% python3 -q
>>> import numpy as np
>>> import numpy.linalg as la
>>> np.set_printoptions(suppress=True, linewidth=100)
>>> tidy = lambda a: np.round(a, 3) + 0
>>> mat = np.load("w.npy")
>>> mat
array([[  4.85 , -16.485,   5.97 ],
       [-19.114, -19.26 , -14.97 ],
       [ 48.029,   9.72 ,  -0.311],
       [ -1.964,  31.877, -14.654],
       [  3.852,  -5.13 ,  13.513],
       [-17.078,  18.974,  37.366],
       [-13.17 ,   1.294,   9.581],
       [-34.842, -19.121,  -7.794],
       [  0.235,   1.648,  -5.615],
       [-26.893,   1.465,  -9.767],
       [  1.806,  -7.625,  19.278],
       [ 24.261,  19.275,   1.682],
       [ -6.061, -20.517,  -5.246],
       [-10.557,   5.12 , -11.044],
       [-25.108,  22.076,  13.628],
       [-13.741,  15.638, -32.412],
       [  8.682,  -8.92 , -14.762]])
>>> tidy(mat[11] @ mat[8])
np.float64(28.022)
>>> la.norm(mat, axis=1).argmax()
np.int64(2)
>>> tidy(la.norm(mat[11] - mat[8]))
np.float64(30.679)
>>> Ac = (mat - mat.mean(axis=0)) / mat.std(axis=0)
>>> tidy(Ac.std(axis=0))
array([1., 1., 1.])
>>> np.argwhere(np.abs(Ac) > 2)
array([[2, 0],
       [5, 2]])
>>> coef = la.lstsq(np.delete(Ac, 2, axis=1), Ac[:, 2])[0]
>>> tidy(coef)
array([0.04 , 0.086])
>>> tidy(1 - np.var(Ac[:, 2] - np.delete(Ac, 2, axis=1) @ coef))
np.float64(0.01)
>>> Ac = mat - mat.mean(axis=0)
>>> vecs = la.svd(Ac)[2][:1]
>>> A2 = Ac - Ac @ vecs.T @ vecs
>>> tidy((Ac @ vecs.T).std(axis=0))
array([19.858])
>>> tidy(A2.std(axis=0))
array([ 5.426, 14.378, 15.586])
>>> tidy(np.diag(vecs.T @ vecs))
array([0.881, 0.094, 0.025])
>>> rng = np.random.default_rng(86)
>>> A2 = mat + rng.integers(-2, 3, (17, 1)) @ rng.integers(-2, 3, (1, 3))
>>> tidy(A2)
array([[  4.85 , -12.485,   3.97 ],
       [-19.114, -17.26 , -15.97 ],
       [ 48.029,   5.72 ,   1.689],
       [ -1.964,  27.877, -12.654],
       [  3.852,  -9.13 ,  15.513],
       [-17.078,  20.974,  36.366],
       [-13.17 ,  -2.706,  11.581],
       [-34.842, -21.121,  -6.794],
       [  0.235,  -2.352,  -3.615],
       [-26.893,  -0.535,  -8.767],
       [  1.806,  -7.625,  19.278],
       [ 24.261,  21.275,   0.682],
       [ -6.061, -24.517,  -3.246],
       [-10.557,   9.12 , -13.044],
       [-25.108,  18.076,  15.628],
       [-13.741,  11.638, -30.412],
       [  8.682,  -4.92 , -16.762]])
>>> tidy(la.svd(A2 - mat, compute_uv=False))
array([15.652,  0.   ,  0.   ])
>>> tidy(A2 - mat)
array([[ 0.,  4., -2.],
       [ 0.,  2., -1.],
       [ 0., -4.,  2.],
       [ 0., -4.,  2.],
       [ 0., -4.,  2.],
       [ 0.,  2., -1.],
       [ 0., -4.,  2.],
       [ 0., -2.,  1.],
       [ 0., -4.,  2.],
       [ 0., -2.,  1.],
       [ 0.,  0.,  0.],
       [ 0.,  2., -1.],
       [ 0., -4.,  2.],
       [ 0.,  4., -2.],
       [ 0., -4.,  2.],
       [ 0., -4.,  2.],
       [ 0.,  4., -2.]])
>>> E = np.load("sample0.npy")
>>> E
array([[ 0.,  0., -1.],
       [ 0.,  0.,  4.],
       [-1.,  4.,  0.]])
>>> vals, vecs = la.eigh(E)
>>> vec = np.array([-1, -3, 0])
>>> tidy(vecs * np.abs(vals) @ vecs.T)
array([[ 0.243, -0.97 ,  0.   ],
       [-0.97 ,  3.881,  0.   ],
       [ 0.   ,  0.   ,  4.123]])
>>> vec @ E @ vec
np.float64(0.0)
>>> (np.sign(vecs[:, -1].round(6)) == np.sign(vecs[0, -1].round(6))).astype(int)
array([1, 0, 0])
>>> np.argsort(-la.norm(E, axis=0).round(6), kind="stable")[:3]
array([2, 1, 0])
>>> [round(float(x), 3) for x in la.svd(E, compute_uv=False)[:3]]
[4.123, 4.123, 0.0]
>>> la.cond(E) > 100
np.True_
>>> la.matrix_rank(E, rtol=0.1)
np.int64(2)
>>> data = np.load("arr.npy")
>>> tidy(data)
array([[ 0.463,  0.495,  0.059],
       [ 0.495,  0.544, -0.055],
       [ 0.059, -0.055,  0.993]])
>>> [round(float(x), 3) for x in la.svd(data, compute_uv=False)[:3]]
[1.0, 1.0, 0.0]
>>> np.argsort(-la.norm(data, axis=0).round(6), kind="stable")[:3]
array([2, 1, 0])
>>> la.matrix_rank(data, rtol=0.1)
np.int64(2)
>>> U, sigma, VT = la.svd(data)
>>> tidy(sigma)
array([1., 1., 0.])
>>> A2 = U[:, :2] @ np.diag(sigma[:2]) @ VT[:2]
>>> tidy(np.abs(data - A2).max())
np.float64(0.0)
>>> tidy(la.norm(data - A2) / la.norm(data))
np.float64(0.0)
>>> tidy(A2)
array([[ 0.463,  0.495,  0.059],
       [ 0.495,  0.544, -0.055],
       [ 0.059, -0.055,  0.993]])
>>> tidy(la.norm(data[0], 1)), tidy(la.norm(data[0], np.inf))
(np.float64(1.017), np.float64(0.495))
>>> tidy(la.norm(data, axis=1))
array([0.68 , 0.738, 0.997])
>>> tidy(data[0] @ data[1])
np.float64(0.495)
>>> tidy(la.norm(data, 1)), tidy(la.norm(data, np.inf))
(np.float64(1.107), np.float64(1.107))
>>> tidy(la.norm(data, "nuc"))
np.float64(2.0)
>>> tidy(la.norm(data) ** 2 / la.norm(data, 2) ** 2)
np.float64(2.0)
>>> M = np.load("dump.npy")
>>> M
array([[ 1,  2, -2,  0,  0],
       [-1, -2,  1,  1, -2],
       [ 1,  1,  1, -1,  0],
       [-1, -1,  0,  2,  2],
       [ 1,  2, -1, -1, -2]])
>>> idx = rng.permutation(5)
>>> A2 = M[:, idx] * rng.choice([-1, 1], 5)
>>> A2
array([[-2,  0, -2,  1,  0],
       [ 2, -1,  1, -1,  2],
       [-1,  1,  1,  1,  0],
       [ 1, -2,  0, -1, -2],
       [-2,  1, -1,  1,  2]])
>>> U, _, VT = la.svd(M.T @ A2)
>>> tidy(la.lstsq(M, A2)[0])
array([[ 0.,  0.,  0.,  1.,  0.],
       [-1.,  0.,  0.,  0.,  0.],
       [ 0.,  0.,  1.,  0.,  0.],
       [ 0., -1.,  0.,  0.,  0.],
       [ 0.,  0.,  0.,  0., -1.]])
>>> tidy(U @ VT)
array([[ 0.,  0.,  0.,  1.,  0.],
       [-1.,  0.,  0.,  0.,  0.],
       [ 0.,  0.,  1.,  0.,  0.],
       [ 0., -1.,  0.,  0.,  0.],
       [ 0.,  0.,  0.,  0., -1.]])
>>> A = np.array([[3, 0, 0, 0, 0, 0],
...     [-2, 2, 0, 0, 0, 0],
...     [2, 2, -2, 0, 0, 0],
...     [2, -1, -3, 3, 0, 0],
...     [-3, 2, -1, 2, 2, 0],
...     [-1, 2, 1, -1, -1, -1]])
>>> la.matrix_rank(A - A[0, 0] * np.eye(6))
np.int64(5)
>>> A @ A
array([[  9,   0,   0,   0,   0,   0],
       [-10,   4,   0,   0,   0,   0],
       [ -2,   0,   4,   0,   0,   0],
       [  8, -11,  -3,   9,   0,   0],
       [-17,   4,  -6,  10,   4,   0],
       [ -3,   3,   1,  -4,  -1,   1]])
>>> tidy(np.sort(la.eigvals(A)))
array([-2., -1.,  2.,  2.,  3.,  3.])
>>> np.prod(np.diag(A)), tidy(la.det(A))
(np.int64(72), np.float64(72.0))
>>> idx = rng.permutation(6)
>>> A2 = A[:, idx] * rng.choice([-1, 1], 6)
>>> A2
array([[-3,  0,  0,  0,  0,  0],
       [ 2,  0,  2,  0,  0,  0],
       [-2, -2,  2,  0,  0,  0],
       [-2, -3, -1,  0, -3,  0],
       [ 3, -1,  2,  0, -2,  2],
       [ 1,  1,  2, -1,  1, -1]])
>>> U, _, VT = la.svd(A.T @ A2)
>>> tidy(la.lstsq(A, A2)[0])
array([[-1.,  0.,  0.,  0.,  0.,  0.],
       [ 0.,  0.,  1.,  0.,  0.,  0.],
       [ 0.,  1.,  0.,  0.,  0.,  0.],
       [ 0.,  0.,  0.,  0., -1.,  0.],
       [ 0.,  0.,  0.,  0.,  0.,  1.],
       [ 0.,  0.,  0.,  1.,  0.,  0.]])
>>> tidy(U @ VT)
array([[-1.,  0.,  0.,  0.,  0.,  0.],
       [ 0.,  0.,  1.,  0.,  0.,  0.],
       [ 0.,  1.,  0.,  0.,  0.,  0.],
       [ 0.,  0.,  0.,  0., -1.,  0.],
       [ 0.,  0.,  0.,  0.,  0.,  1.],
       [ 0.,  0.,  0.,  1.,  0.,  0.]])
